$ python3 -q
>>> import numpy as np
>>> np.set_printoptions(precision=2, suppress=True, linewidth=120, floatmode="fixed")
>>> A = np.loadtxt("m.csv", delimiter=",")
>>> A
array([[ 5.00,  5.00,  5.00,  5.00,  5.00,  5.00,  5.00,  5.00,  5.00,  5.00,  5.00,  5.00],
       [ 5.00, 10.00, 10.00, 10.00, 10.00, 10.00, 10.00, 10.00, 10.00, 10.00, 10.00, 10.00],
       [ 5.00, 10.00, 15.00, 15.00, 15.00, 15.00, 15.00, 15.00, 15.00, 15.00, 15.00, 15.00],
       [ 5.00, 10.00, 15.00, 20.00, 20.00, 20.00, 20.00, 20.00, 20.00, 20.00, 20.00, 20.00],
       [ 5.00, 10.00, 15.00, 20.00, 25.00, 25.00, 25.00, 25.00, 25.00, 25.00, 25.00, 25.00],
       [ 5.00, 10.00, 15.00, 20.00, 25.00, 30.00, 30.00, 30.00, 30.00, 30.00, 30.00, 30.00],
       [ 5.00, 10.00, 15.00, 20.00, 25.00, 30.00, 35.00, 35.00, 35.00, 35.00, 35.00, 35.00],
       [ 5.00, 10.00, 15.00, 20.00, 25.00, 30.00, 35.00, 40.00, 40.00, 40.00, 40.00, 40.00],
       [ 5.00, 10.00, 15.00, 20.00, 25.00, 30.00, 35.00, 40.00, 45.00, 45.00, 45.00, 45.00],
       [ 5.00, 10.00, 15.00, 20.00, 25.00, 30.00, 35.00, 40.00, 45.00, 50.00, 50.00, 50.00],
       [ 5.00, 10.00, 15.00, 20.00, 25.00, 30.00, 35.00, 40.00, 45.00, 50.00, 55.00, 55.00],
       [ 5.00, 10.00, 15.00, 20.00, 25.00, 30.00, 35.00, 40.00, 45.00, 50.00, 55.00, 60.00]])
>>> vals, evecs = np.linalg.eigh(A)
>>> x = np.array([-3, -1, 1, -2, -2, -3, -2, 2, -2, 0, -3, 3])
>>> evecs * np.maximum(vals, 0) @ evecs.T
array([[ 5.00,  5.00,  5.00,  5.00,  5.00,  5.00,  5.00,  5.00,  5.00,  5.00,  5.00,  5.00],
       [ 5.00, 10.00, 10.00, 10.00, 10.00, 10.00, 10.00, 10.00, 10.00, 10.00, 10.00, 10.00],
       [ 5.00, 10.00, 15.00, 15.00, 15.00, 15.00, 15.00, 15.00, 15.00, 15.00, 15.00, 15.00],
       [ 5.00, 10.00, 15.00, 20.00, 20.00, 20.00, 20.00, 20.00, 20.00, 20.00, 20.00, 20.00],
       [ 5.00, 10.00, 15.00, 20.00, 25.00, 25.00, 25.00, 25.00, 25.00, 25.00, 25.00, 25.00],
       [ 5.00, 10.00, 15.00, 20.00, 25.00, 30.00, 30.00, 30.00, 30.00, 30.00, 30.00, 30.00],
       [ 5.00, 10.00, 15.00, 20.00, 25.00, 30.00, 35.00, 35.00, 35.00, 35.00, 35.00, 35.00],
       [ 5.00, 10.00, 15.00, 20.00, 25.00, 30.00, 35.00, 40.00, 40.00, 40.00, 40.00, 40.00],
       [ 5.00, 10.00, 15.00, 20.00, 25.00, 30.00, 35.00, 40.00, 45.00, 45.00, 45.00, 45.00],
       [ 5.00, 10.00, 15.00, 20.00, 25.00, 30.00, 35.00, 40.00, 45.00, 50.00, 50.00, 50.00],
       [ 5.00, 10.00, 15.00, 20.00, 25.00, 30.00, 35.00, 40.00, 45.00, 50.00, 55.00, 55.00],
       [ 5.00, 10.00, 15.00, 20.00, 25.00, 30.00, 35.00, 40.00, 45.00, 50.00, 55.00, 60.00]])
>>> np.abs(A).sum(axis=1).max(), np.round(np.abs(vals).max(), 2)
(np.float64(390.0), np.float64(317.05))
>>> round(x @ A @ x / (x @ x), 2), round(float(vals[0]), 2), np.round(vals[-1], 2)
(np.float64(39.74), 1.27, np.float64(317.05))
>>> evecs * np.abs(vals) @ evecs.T
array([[ 5.00,  5.00,  5.00,  5.00,  5.00,  5.00,  5.00,  5.00,  5.00,  5.00,  5.00,  5.00],
       [ 5.00, 10.00, 10.00, 10.00, 10.00, 10.00, 10.00, 10.00, 10.00, 10.00, 10.00, 10.00],
       [ 5.00, 10.00, 15.00, 15.00, 15.00, 15.00, 15.00, 15.00, 15.00, 15.00, 15.00, 15.00],
       [ 5.00, 10.00, 15.00, 20.00, 20.00, 20.00, 20.00, 20.00, 20.00, 20.00, 20.00, 20.00],
       [ 5.00, 10.00, 15.00, 20.00, 25.00, 25.00, 25.00, 25.00, 25.00, 25.00, 25.00, 25.00],
       [ 5.00, 10.00, 15.00, 20.00, 25.00, 30.00, 30.00, 30.00, 30.00, 30.00, 30.00, 30.00],
       [ 5.00, 10.00, 15.00, 20.00, 25.00, 30.00, 35.00, 35.00, 35.00, 35.00, 35.00, 35.00],
       [ 5.00, 10.00, 15.00, 20.00, 25.00, 30.00, 35.00, 40.00, 40.00, 40.00, 40.00, 40.00],
       [ 5.00, 10.00, 15.00, 20.00, 25.00, 30.00, 35.00, 40.00, 45.00, 45.00, 45.00, 45.00],
       [ 5.00, 10.00, 15.00, 20.00, 25.00, 30.00, 35.00, 40.00, 45.00, 50.00, 50.00, 50.00],
       [ 5.00, 10.00, 15.00, 20.00, 25.00, 30.00, 35.00, 40.00, 45.00, 50.00, 55.00, 55.00],
       [ 5.00, 10.00, 15.00, 20.00, 25.00, 30.00, 35.00, 40.00, 45.00, 50.00, 55.00, 60.00]])
>>> x = np.ones(12)
>>> for _ in range(5):
...     x = A @ x
...     x /= np.linalg.norm(x)
...     print(round(x @ A @ x, 2))
... 
316.64
317.04
317.05
317.05
317.05
>>> x
array([0.05, 0.10, 0.15, 0.19, 0.24, 0.27, 0.31, 0.34, 0.36, 0.38, 0.39, 0.40])
>>> other = np.array([[8, 2, 0, 5, 1],
...     [0, 6, 1, 4, 8],
...     [7, 0, 2, 3, 2],
...     [3, 3, 7, 9, 1],
...     [9, 1, 3, 8, 1],
...     [7, 5, 0, 9, 8],
...     [1, 7, 4, 4, 4],
...     [7, 7, 6, 6, 7],
...     [8, 9, 8, 5, 7],
...     [3, 8, 0, 0, 9],
...     [3, 9, 2, 4, 8],
...     [3, 0, 3, 9, 6]])
>>> data = other.T @ other
>>> data
array([[393, 248, 187, 348, 268],
       [248, 399, 190, 265, 378],
       [187, 190, 192, 224, 170],
       [348, 265, 224, 450, 311],
       [268, 378, 170, 311, 430]])
>>> x = np.array([1, -2, -2, -1, 2])
>>> h1 = np.maximum(data @ x, 0)
>>> np.flatnonzero(h1 > 1e-9)
array([], dtype=int64)
>>> np.maximum(data @ x, 0) - np.maximum(-data @ x, 0)
array([-289, -439, -461, -458, -279])
>>> P = np.triu(np.array([[2, 2, 1, 3, 2],
...     [2, 2, 1, 2, 0],
...     [0, 0, 1, 2, 0],
...     [3, 0, 3, 0, 3],
...     [0, 1, 0, 3, 2]]), 1) + np.eye(5)
>>> other = P @ data @ np.linalg.inv(P)
>>> other
array([[ 2656.00, -2525.00,  1640.00, -3124.00,  7047.00],
       [ 1131.00, -1143.00,   842.00, -1402.00,  3114.00],
       [  883.00, -1046.00,   803.00, -1039.00,  2143.00],
       [ 1152.00,  -905.00,   487.00, -1237.00,  3008.00],
       [  268.00,  -158.00,    60.00,  -297.00,   785.00]])
>>> P @ data - data @ P
array([[ 2263.00,  1753.00,   943.00,   677.00,   889.00],
       [  883.00,   224.00,    -7.00,  -798.00,  -499.00],
       [  696.00,   156.00,    71.00,  -425.00,  -424.00],
       [  804.00,   438.00,  -103.00, -1089.00,  -756.00],
       [    0.00,  -536.00,  -646.00, -1900.00, -1469.00]])
>>> np.linalg.matrix_rank(other)
np.int64(5)
>>> arr = np.array([[4, 0, 0, -4, 0, 0, 0],
...     [0, 1, -3, 0, 0, 4, 0],
...     [0, 0, -2, 0, 0, -2, 0],
...     [1, 0, 0, -1, 0, 0, 0],
...     [0, 0, 0, 0, 0, 0, -5],
...     [0, 5, 0, 0, 0, 5, 0],
...     [0, 0, 0, 0, -5, 0, -2]])
>>> left, sig, vt = np.linalg.svd(arr)
>>> evecs = vt[:(sig > 1e-8).sum()]
>>> rng = np.random.default_rng(10570)
>>> x = arr[0] + 2 * arr[1] + rng.integers(2) * np.eye(7)[2]
>>> x
array([ 4.00,  2.00, -6.00, -4.00,  0.00,  8.00,  0.00])
>>> np.allclose(evecs.T @ evecs @ x, x)
True
>>> np.linalg.matrix_rank(np.vstack([arr, x]))
np.int64(6)
>>> np.diag(evecs.T @ evecs)
array([0.50, 1.00, 1.00, 0.50, 1.00, 1.00, 1.00])
>>> np.round(evecs.T @ evecs, 2) + 0
array([[ 0.50,  0.00,  0.00, -0.50,  0.00,  0.00,  0.00],
       [ 0.00,  1.00,  0.00,  0.00,  0.00,  0.00,  0.00],
       [ 0.00,  0.00,  1.00,  0.00,  0.00,  0.00,  0.00],
       [-0.50,  0.00,  0.00,  0.50,  0.00,  0.00,  0.00],
       [ 0.00,  0.00,  0.00,  0.00,  1.00,  0.00,  0.00],
       [ 0.00,  0.00,  0.00,  0.00,  0.00,  1.00,  0.00],
       [ 0.00,  0.00,  0.00,  0.00,  0.00,  0.00,  1.00]])
